In [1]: import numpy as np

In [2]: from numpy import linalg as LA

In [3]: np.set_printoptions(precision=3, suppress=True, linewidth=120)

In [4]: other = np.array([[0, 0], [-1, 1], [-1, -1]])

In [5]: arr = np.kron(np.eye(3, dtype=int), other)

In [6]: print(arr)
[[ 0  0  0  0  0  0]
 [-1  1  0  0  0  0]
 [-1 -1  0  0  0  0]
 [ 0  0  0  0  0  0]
 [ 0  0 -1  1  0  0]
 [ 0  0 -1 -1  0  0]
 [ 0  0  0  0  0  0]
 [ 0  0  0  0 -1  1]
 [ 0  0  0  0 -1 -1]]

In [7]: rng = np.random.default_rng(75182)

In [8]: labels = rng.permutation(6)

In [9]: other = arr[:, labels] * rng.choice([-1, 1], 6)

In [10]: print(other)
[[ 0  0  0  0  0  0]
 [ 0 -1  0  0  0  1]
 [ 0  1  0  0  0  1]
 [ 0  0  0  0  0  0]
 [-1  0  0  0  1  0]
 [-1  0  0  0 -1  0]
 [ 0  0  0  0  0  0]
 [ 0  0  1  1  0  0]
 [ 0  0  1 -1  0  0]]

In [11]: U, _, Vh = LA.svd(arr.T @ other)

In [12]: print(labels)
[2 1 4 5 3 0]

In [13]: hat = other @ LA.solve(other.T @ other, other.T)

In [14]: print(np.allclose(hat @ hat, hat))
True

In [15]: print(hat)
[[0. 0. 0. 0. 0. 0. 0. 0. 0.]
 [0. 1. 0. 0. 0. 0. 0. 0. 0.]
 [0. 0. 1. 0. 0. 0. 0. 0. 0.]
 [0. 0. 0. 0. 0. 0. 0. 0. 0.]
 [0. 0. 0. 0. 1. 0. 0. 0. 0.]
 [0. 0. 0. 0. 0. 1. 0. 0. 0.]
 [0. 0. 0. 0. 0. 0. 0. 0. 0.]
 [0. 0. 0. 0. 0. 0. 0. 1. 0.]
 [0. 0. 0. 0. 0. 0. 0. 0. 1.]]

In [16]: print(LA.eigvalsh(hat))
[0. 0. 0. 1. 1. 1. 1. 1. 1.]

In [17]: print(np.diag(hat))
[0. 1. 1. 0. 1. 1. 0. 1. 1.]

In [18]: print(hat @ other[:, 4])
[ 0.  0.  0.  0.  1. -1.  0.  0.  0.]
